$ python3 -q
>>> import numpy as np
>>> np.set_printoptions(suppress=True, linewidth=160)
>>> E = np.load("block0.npy")
>>> E
array([[  1.773,  -0.283,   0.773,  -1.   ,  -0.283,   0.   ],
       [ -1.961,  -4.951,  -2.961,  -1.   ,  -4.951,   0.   ],
       [ -1.821,  -4.776,  -2.821,  -1.   ,  -4.776,   0.   ],
       [ -1.695,  -4.618,  -2.695,  -1.   ,  -4.618,   0.   ],
       [  0.614,  -1.733,  -0.386,  -1.   ,  -1.733,   0.   ],
       [ -6.369, -10.461,  -7.369,  -1.   , -10.461,   0.   ],
       [  0.104,  -2.37 ,  -0.896,  -1.   ,  -2.37 ,   0.   ],
       [  0.87 ,  -1.412,  -0.13 ,  -1.   ,  -1.412,   0.   ],
       [ -1.166,  -3.958,  -2.166,  -1.   ,  -3.958,   0.   ],
       [ -2.895,  -6.119,  -3.895,  -1.   ,  -6.119,   0.   ],
       [ -2.457,  -5.571,  -3.457,  -1.   ,  -5.571,   0.   ],
       [  1.811,  -0.237,   0.811,  -1.   ,  -0.237,   0.   ],
       [ -0.478,  -3.098,  -1.478,  -1.   ,  -3.098,   0.   ],
       [ -1.342,  -4.177,  -2.342,  -1.   ,  -4.177,   0.   ],
       [  3.698,   2.122,   2.698,  -1.   ,   2.122,   0.   ],
       [ -5.156,  -8.945,  -6.156,  -1.   ,  -8.945,   0.   ],
       [  3.875,   2.344,   2.875,  -1.   ,   2.344,   0.   ],
       [ -0.091,  -2.613,  -1.091,  -1.   ,  -2.613,   0.   ],
       [ -4.616,  -8.27 ,  -5.616,  -1.   ,  -8.27 ,   0.   ],
       [  0.186,  -2.268,  -0.814,  -1.   ,  -2.268,   0.   ],
       [  1.129,  -1.089,   0.129,  -1.   ,  -1.089,   0.   ],
       [  2.384,   0.48 ,   1.384,  -1.   ,   0.48 ,   0.   ],
       [ -5.532,  -9.416,  -6.532,  -1.   ,  -9.416,   0.   ],
       [ -3.304,  -6.63 ,  -4.304,  -1.   ,  -6.63 ,   0.   ],
       [  5.975,   4.969,   4.975,  -1.   ,   4.969,   0.   ],
       [  2.947,   1.184,   1.947,  -1.   ,   1.184,   0.   ]])
>>> gram = E.T @ E
>>> np.round(np.linalg.eigvalsh(gram)[::-1], 3) + 0
array([1754.136,   76.866,    0.   ,    0.   ,    0.   ,    0.   ])
>>> np.round(np.diag(gram), 3)
array([245.462, 630.522, 298.496,  26.   , 630.522,   0.   ])
>>> np.round(np.linalg.svd(E, compute_uv=False) ** 2, 3) + 0
array([1754.136,   76.866,    0.   ,    0.   ,    0.   ,    0.   ])
>>> np.allclose(gram, gram.T)
True
>>> (E @ E.T).shape
(26, 26)
>>> W0 = np.loadtxt("a.csv", delimiter=",")
>>> W0
array([[-4.802,  0.017, -0.041,  0.01 , -0.028,  0.031, -0.051, -3.253, -1.577, -1.606, -0.025, -3.289, -1.661],
       [-5.689,  0.042, -0.01 , -0.014,  0.027,  0.034, -0.035, -3.732, -1.884, -1.971, -0.057, -3.789, -1.96 ],
       [-2.081, -0.175,  0.001, -0.019, -0.018,  0.02 ,  0.021, -1.374, -0.73 , -0.669, -0.057, -1.342, -0.685],
       [-1.662,  0.043,  0.006,  0.032,  0.007, -0.003,  0.022, -1.141, -0.552, -0.574, -0.01 , -1.189, -0.612],
       [-3.228, -0.014, -0.061,  0.033, -0.085, -0.023, -0.051, -2.168, -1.097, -1.148,  0.023, -2.19 , -1.095],
       [-1.489,  0.059,  0.027, -0.006,  0.036,  0.003,  0.009, -0.942, -0.462, -0.504,  0.022, -0.98 , -0.42 ],
       [ 1.945, -0.003,  0.002, -0.007, -0.084, -0.018,  0.044,  1.295,  0.72 ,  0.576,  0.133,  1.339,  0.63 ],
       [-2.271, -0.024,  0.103, -0.003, -0.006,  0.053,  0.094, -1.601, -0.763, -0.718, -0.015, -1.563, -0.767],
       [ 1.361,  0.022,  0.1  ,  0.065, -0.092, -0.013, -0.025,  0.959,  0.506,  0.511, -0.009,  0.91 ,  0.418],
       [ 1.118, -0.091, -0.058,  0.025, -0.006, -0.06 ,  0.017,  0.755,  0.353,  0.424,  0.045,  0.745,  0.402],
       [ 2.517, -0.03 , -0.056,  0.018, -0.054,  0.07 , -0.03 ,  1.781,  0.868,  0.908, -0.031,  1.649,  0.83 ],
       [ 3.29 , -0.02 , -0.024, -0.042,  0.007,  0.043,  0.047,  2.25 ,  1.121,  1.21 , -0.024,  2.277,  1.11 ],
       [ 5.02 , -0.019,  0.018, -0.041, -0.035, -0.031,  0.134,  3.403,  1.647,  1.683,  0.102,  3.402,  1.708],
       [ 7.789, -0.014,  0.087,  0.067, -0.044, -0.023, -0.022,  5.238,  2.637,  2.558, -0.008,  5.197,  2.573],
       [-1.635,  0.135, -0.059,  0.057, -0.043, -0.043, -0.019, -1.071, -0.607, -0.524,  0.005, -1.26 , -0.623],
       [ 0.999, -0.032,  0.009, -0.012,  0.009, -0.004,  0.038,  0.647,  0.339,  0.328, -0.028,  0.776,  0.424],
       [ 5.585,  0.101,  0.094, -0.017, -0.012,  0.019, -0.056,  3.712,  1.816,  1.756, -0.003,  3.745,  1.863],
       [ 2.028, -0.106,  0.103,  0.072,  0.045, -0.11 , -0.004,  1.472,  0.685,  0.891, -0.002,  1.399,  0.713],
       [-6.337,  0.031,  0.09 , -0.006, -0.013, -0.025, -0.045, -4.269, -2.084, -2.1  , -0.053, -4.225, -2.078],
       [ 0.286,  0.052, -0.02 ,  0.024, -0.08 ,  0.034, -0.015,  0.225,  0.117,  0.139,  0.019,  0.209,  0.124],
       [-1.297,  0.044,  0.017, -0.009, -0.023, -0.024, -0.046, -0.845, -0.457, -0.487,  0.023, -0.792, -0.414],
       [-5.78 ,  0.01 , -0.01 , -0.106,  0.01 , -0.066, -0.019, -3.897, -2.018, -1.857,  0.029, -3.805, -1.954],
       [ 1.926,  0.046, -0.022, -0.005,  0.016,  0.077, -0.039,  1.324,  0.623,  0.613, -0.043,  1.284,  0.664],
       [ 3.677,  0.071,  0.093, -0.065,  0.062,  0.061, -0.04 ,  2.372,  1.289,  1.234,  0.008,  2.319,  1.244],
       [-2.392, -0.017, -0.023, -0.002, -0.065,  0.014,  0.012, -1.595, -0.796, -0.819,  0.027, -1.664, -0.865],
       [-1.805, -0.071,  0.018,  0.03 ,  0.034, -0.048, -0.034, -1.225, -0.573, -0.642,  0.002, -1.31 , -0.613],
       [ 2.965,  0.006,  0.04 , -0.016,  0.033,  0.02 , -0.063,  1.837,  0.933,  0.968,  0.039,  1.921,  0.946],
       [ 1.722, -0.047, -0.108, -0.001,  0.004,  0.057,  0.065,  1.143,  0.506,  0.577, -0.027,  1.092,  0.59 ],
       [ 1.965,  0.068,  0.065,  0.036, -0.006,  0.178,  0.02 ,  1.268,  0.642,  0.692,  0.059,  1.314,  0.624],
       [ 3.473,  0.023, -0.014, -0.019,  0.   , -0.054, -0.02 ,  2.342,  1.04 ,  1.199,  0.017,  2.367,  1.147],
       [-0.103, -0.035, -0.115, -0.079,  0.006,  0.039,  0.007, -0.019, -0.017, -0.028,  0.014, -0.075, -0.058],
       [-0.866,  0.016, -0.023, -0.036,  0.09 ,  0.012,  0.015, -0.511, -0.294, -0.201,  0.006, -0.59 , -0.247],
       [-1.381,  0.041, -0.01 ,  0.033,  0.002, -0.019,  0.02 , -0.948, -0.392, -0.267, -0.016, -0.864, -0.499],
       [-3.098,  0.029, -0.017,  0.129,  0.028,  0.01 , -0.001, -1.978, -0.988, -1.068, -0.002, -2.039, -0.985],
       [ 0.021, -0.009, -0.087,  0.067,  0.02 , -0.073, -0.111,  0.024,  0.071,  0.068, -0.038,  0.021,  0.02 ],
       [-1.118,  0.09 ,  0.003, -0.072, -0.026,  0.001,  0.028, -0.913, -0.348, -0.33 , -0.059, -0.839, -0.507],
       [ 1.001, -0.149,  0.089,  0.051, -0.129, -0.073,  0.044,  0.549,  0.291,  0.364,  0.015,  0.685,  0.264],
       [ 2.356,  0.044, -0.038,  0.069,  0.063,  0.052, -0.126,  1.597,  0.829,  0.754, -0.011,  1.566,  0.873]])
>>> cent = W0[[7, 11]].astype(float)
>>> for _ in range(3):
...     idx = np.linalg.norm(W0[:, None] - cent, axis=-1).argmin(axis=1)
...     cent = np.array([W0[idx == j].mean(axis=0) for j in range(2)])
... 
>>> idx
array([0, 0, 0, 0, 0, 0, 1, 0, 1, 1, 1, 1, 1, 1, 0, 1, 1, 1, 0, 1, 0, 0, 1, 1, 0, 0, 1, 1, 1, 1, 0, 0, 0, 0, 0, 0, 1, 1])
>>> np.round(cent[1] - cent[0], 3)
array([ 5.16 , -0.015,  0.029,  0.009, -0.013,  0.017,  0.008,  3.454,  1.712,  1.728,  0.023,  3.473,  1.746])
>>> cent.round(3)
array([[-2.474,  0.011, -0.01 ,  0.002, -0.002, -0.006, -0.01 , -1.656, -0.819, -0.813, -0.01 , -1.673, -0.843],
       [ 2.685, -0.004,  0.019,  0.011, -0.016,  0.012, -0.002,  1.798,  0.893,  0.915,  0.013,  1.8  ,  0.902]])
>>> np.bincount(idx)
array([19, 19])
>>> np.abs(cent[1] - cent[0]).argmax()
np.int64(0)
